% python3 -q
>>> import numpy as np
>>> np.set_printoptions(precision=3, suppress=True, linewidth=200, floatmode="fixed")
>>> tidy = lambda a: np.round(a, 3) + 0
>>> W0 = np.diag(np.array([-9, -2, 0, -8, 7, -2, -5, -6])) + -2 * np.eye(8, k=1) + -2 * np.eye(8, k=-1)
>>> W0
array([[-9.000, -2.000,  0.000,  0.000,  0.000,  0.000,  0.000,  0.000],
       [-2.000, -2.000, -2.000,  0.000,  0.000,  0.000,  0.000,  0.000],
       [ 0.000, -2.000,  0.000, -2.000,  0.000,  0.000,  0.000,  0.000],
       [ 0.000,  0.000, -2.000, -8.000, -2.000,  0.000,  0.000,  0.000],
       [ 0.000,  0.000,  0.000, -2.000,  7.000, -2.000,  0.000,  0.000],
       [ 0.000,  0.000,  0.000,  0.000, -2.000, -2.000, -2.000,  0.000],
       [ 0.000,  0.000,  0.000,  0.000,  0.000, -2.000, -5.000, -2.000],
       [ 0.000,  0.000,  0.000,  0.000,  0.000,  0.000, -2.000, -6.000]])
>>> rng = np.random.default_rng(7616)
>>> B = W0 + rng.integers(-2, 3, (8, 4)) @ rng.integers(-2, 3, (4, 8))
>>> B
array([[-14.000,  -6.000,  -4.000,  -4.000,  -1.000,   2.000,   0.000,  -4.000],
       [ -3.000,   2.000,   0.000,   3.000,  -1.000,  -3.000,  -2.000,   3.000],
       [  0.000,  -5.000,  -3.000,  -5.000,   3.000,   4.000,   0.000,  -3.000],
       [  0.000,   2.000,   2.000,  -3.000,  -2.000,  -3.000,  -6.000,  -1.000],
       [ -4.000,  -4.000,  -6.000,  -9.000,   5.000,   1.000,   6.000,  -1.000],
       [  6.000,  -4.000,   4.000,   2.000,  -2.000,  -2.000,  -2.000,  -4.000],
       [ -6.000,   5.000,  -1.000,   1.000,  -2.000,  -5.000,  -7.000,   2.000],
       [ -1.000,   0.000,  -2.000,  -2.000,   0.000,   1.000,   0.000,  -5.000]])
>>> tidy(np.linalg.svd(B - W0, compute_uv=False))
array([19.812, 13.971,  7.400,  4.745,  0.000,  0.000,  0.000,  0.000])
>>> x = np.array([0, 1, 1, 1, 2, 1, 0, 2])
>>> y = W0 @ x
>>> beta, lr = np.zeros(8), 1 / np.linalg.norm(W0, 2) ** 2
>>> for i in range(15):
...     beta -= lr * W0.T @ (W0 @ beta - y)
...     if i % 5 == 0: print(i, round(np.linalg.norm(W0 @ beta - y), 3))
... 
0 7.567
5 2.463
10 1.928
>>> tidy(np.linalg.cond(W0))
np.float64(8.385)
>>> print(tidy(beta))
[ 0.090  0.715  0.799  1.129  1.782 -0.007  0.674  1.715]
>>> try:
...     np.linalg.cholesky(W0)
... except np.linalg.LinAlgError as e:
...     print(repr(e))
... 
LinAlgError('Matrix is not positive definite')
>>> np.all(np.linalg.eigvalsh(W0) > 0)
np.False_
>>> tidy(np.linalg.eigvalsh(W0).min())
np.float64(-9.574)
>>> vals, evecs = np.linalg.eigh(W0)
>>> (vals > 1e-8).sum(), (vals < -1e-8).sum()
(np.int64(2), np.int64(6))
>>> np.unique(vals.round(6) + 0, return_counts=True)[1]
array([1, 1, 1, 1, 1, 1, 1, 1])
>>> np.abs(evecs[:, -1]).round(6).argmax()
np.int64(4)
>>> tidy(np.abs(evecs[:, -1]))
array([0.001, 0.007, 0.035, 0.128, 0.969, 0.207, 0.033, 0.005])
>>> data = np.load("dump.npy")
>>> print(data)
[[ 1  0  0  0  0]
 [-1  1  0  0  0]
 [ 0  3  1  0  0]
 [ 0 -2  3  1  0]
 [ 3 -1 -2 -3  1]]
>>> blk = np.stack([data, -3 * data, data[::-1]])
>>> tidy(np.linalg.det(blk))
array([   1.000, -243.000,    1.000])
>>> blk.sum(axis=0)
array([[ 1, -1, -2, -3,  1],
       [ 2, -4,  3,  1,  0],
       [ 0, -3, -1,  0,  0],
       [-1,  5, -6, -2,  0],
       [-5,  2,  4,  6, -2]])
>>> print(np.linalg.matrix_rank(blk.reshape(3, -1)))
2
>>> np.einsum("bij,cij->bc", blk, blk)
array([[  51, -153,   12],
       [-153,  459,  -36],
       [  12,  -36,   51]])
>>> print(blk.shape)
(3, 5, 5)
>>> tidy(np.linalg.norm(blk, axis=(1, 2)))
array([ 7.141, 21.424,  7.141])
